In [1]: import numpy as np

In [2]: from numpy import linalg as LA

In [3]: np.set_printoptions(precision=2, suppress=True, linewidth=100)

In [4]: rng = np.random.default_rng(50798)

In [5]: W0 = rng.normal(size=(43, 5)) + 3 * np.array([7, 7, 8, 6, 6])

In [6]: W0
Out[6]: 
array([[21.6 , 21.99, 24.31, 17.78, 17.91],
       [20.61, 20.67, 23.74, 18.15, 17.44],
       [20.08, 20.1 , 26.11, 18.25, 17.47],
       [20.05, 20.63, 23.3 , 18.06, 17.91],
       [19.97, 19.93, 24.15, 18.22, 18.15],
       [21.31, 19.63, 23.84, 17.95, 17.67],
       [21.49, 20.53, 22.92, 16.38, 18.73],
       [20.79, 20.67, 24.03, 18.7 , 18.01],
       [21.03, 19.56, 24.59, 16.68, 18.41],
       [19.66, 20.98, 23.25, 17.09, 18.32],
       [21.8 , 21.79, 24.3 , 17.97, 18.81],
       [21.93, 21.71, 23.39, 17.72, 17.22],
       [20.86, 22.44, 25.33, 18.67, 17.08],
       [20.24, 19.9 , 26.43, 18.42, 20.22],
       [21.45, 22.12, 23.36, 18.05, 18.4 ],
       [21.6 , 20.92, 23.88, 18.99, 19.27],
       [19.05, 22.1 , 22.53, 20.41, 17.61],
       [20.43, 20.35, 25.41, 17.98, 18.8 ],
       [22.65, 22.07, 23.96, 16.84, 18.8 ],
       [20.94, 21.83, 25.55, 17.34, 17.75],
       [21.25, 20.08, 25.38, 19.2 , 19.32],
       [20.28, 22.13, 25.07, 16.52, 18.06],
       [19.66, 20.26, 23.81, 18.27, 18.75],
       [20.03, 21.01, 22.73, 17.81, 17.14],
       [20.85, 18.93, 23.08, 20.09, 17.62],
       [21.66, 22.08, 23.27, 16.94, 18.51],
       [21.  , 21.24, 25.39, 18.12, 17.69],
       [18.68, 20.42, 23.21, 17.14, 19.29],
       [21.14, 21.  , 23.14, 17.7 , 19.08],
       [20.87, 19.82, 24.87, 17.31, 18.64],
       [21.67, 18.81, 23.29, 16.49, 17.17],
       [20.29, 19.48, 23.96, 20.6 , 17.5 ],
       [21.75, 21.  , 23.1 , 19.43, 17.78],
       [21.75, 20.74, 24.17, 17.26, 18.24],
       [22.04, 20.92, 24.65, 17.38, 17.4 ],
       [21.53, 20.92, 26.01, 18.63, 18.  ],
       [19.58, 22.79, 25.87, 17.87, 18.64],
       [22.51, 20.66, 23.45, 18.27, 18.35],
       [20.85, 20.47, 23.87, 17.82, 17.97],
       [19.56, 22.5 , 25.36, 18.79, 19.59],
       [20.06, 20.3 , 24.84, 17.8 , 18.6 ],
       [21.55, 21.12, 25.18, 18.48, 17.37],
       [19.51, 21.37, 24.72, 18.56, 16.87]])

In [7]: Ac = (W0 - W0.mean(axis=0)) / W0.std(axis=0)

In [8]: np.argwhere(np.abs(Ac) > 2)
Out[8]: 
array([[13,  2],
       [13,  4],
       [16,  3],
       [24,  1],
       [24,  3],
       [27,  0],
       [30,  1],
       [31,  3]])

In [9]: b = LA.lstsq(np.delete(Ac, 4, axis=1), Ac[:, 4])[0]

In [10]: np.abs(b).argmax()
Out[10]: np.int64(2)

In [11]: b
Out[11]: array([-0.1 , -0.02,  0.17, -0.15])

In [12]: round(1 - np.var(Ac[:, 4] - np.delete(Ac, 4, axis=1) @ b), 2)
Out[12]: np.float64(0.06)

In [13]: labels = rng.permutation(5)

In [14]: M2 = W0[:, labels] * rng.choice([-1, 1], 5)

In [15]: M2
Out[15]: 
array([[ 21.6 ,  17.91,  17.78,  21.99, -24.31],
       [ 20.61,  17.44,  18.15,  20.67, -23.74],
       [ 20.08,  17.47,  18.25,  20.1 , -26.11],
       [ 20.05,  17.91,  18.06,  20.63, -23.3 ],
       [ 19.97,  18.15,  18.22,  19.93, -24.15],
       [ 21.31,  17.67,  17.95,  19.63, -23.84],
       [ 21.49,  18.73,  16.38,  20.53, -22.92],
       [ 20.79,  18.01,  18.7 ,  20.67, -24.03],
       [ 21.03,  18.41,  16.68,  19.56, -24.59],
       [ 19.66,  18.32,  17.09,  20.98, -23.25],
       [ 21.8 ,  18.81,  17.97,  21.79, -24.3 ],
       [ 21.93,  17.22,  17.72,  21.71, -23.39],
       [ 20.86,  17.08,  18.67,  22.44, -25.33],
       [ 20.24,  20.22,  18.42,  19.9 , -26.43],
       [ 21.45,  18.4 ,  18.05,  22.12, -23.36],
       [ 21.6 ,  19.27,  18.99,  20.92, -23.88],
       [ 19.05,  17.61,  20.41,  22.1 , -22.53],
       [ 20.43,  18.8 ,  17.98,  20.35, -25.41],
       [ 22.65,  18.8 ,  16.84,  22.07, -23.96],
       [ 20.94,  17.75,  17.34,  21.83, -25.55],
       [ 21.25,  19.32,  19.2 ,  20.08, -25.38],
       [ 20.28,  18.06,  16.52,  22.13, -25.07],
       [ 19.66,  18.75,  18.27,  20.26, -23.81],
       [ 20.03,  17.14,  17.81,  21.01, -22.73],
       [ 20.85,  17.62,  20.09,  18.93, -23.08],
       [ 21.66,  18.51,  16.94,  22.08, -23.27],
       [ 21.  ,  17.69,  18.12,  21.24, -25.39],
       [ 18.68,  19.29,  17.14,  20.42, -23.21],
       [ 21.14,  19.08,  17.7 ,  21.  , -23.14],
       [ 20.87,  18.64,  17.31,  19.82, -24.87],
       [ 21.67,  17.17,  16.49,  18.81, -23.29],
       [ 20.29,  17.5 ,  20.6 ,  19.48, -23.96],
       [ 21.75,  17.78,  19.43,  21.  , -23.1 ],
       [ 21.75,  18.24,  17.26,  20.74, -24.17],
       [ 22.04,  17.4 ,  17.38,  20.92, -24.65],
       [ 21.53,  18.  ,  18.63,  20.92, -26.01],
       [ 19.58,  18.64,  17.87,  22.79, -25.87],
       [ 22.51,  18.35,  18.27,  20.66, -23.45],
       [ 20.85,  17.97,  17.82,  20.47, -23.87],
       [ 19.56,  19.59,  18.79,  22.5 , -25.36],
       [ 20.06,  18.6 ,  17.8 ,  20.3 , -24.84],
       [ 21.55,  17.37,  18.48,  21.12, -25.18],
       [ 19.51,  16.87,  18.56,  21.37, -24.72]])

In [16]: Uu, _, vt = LA.svd(W0.T @ M2)

In [17]: np.round(LA.lstsq(W0, M2)[0], 2) + 0
Out[17]: 
array([[ 1.,  0.,  0.,  0.,  0.],
       [ 0.,  0.,  0.,  1.,  0.],
       [ 0.,  0.,  0.,  0., -1.],
       [ 0.,  0.,  1.,  0.,  0.],
       [ 0.,  1.,  0.,  0.,  0.]])
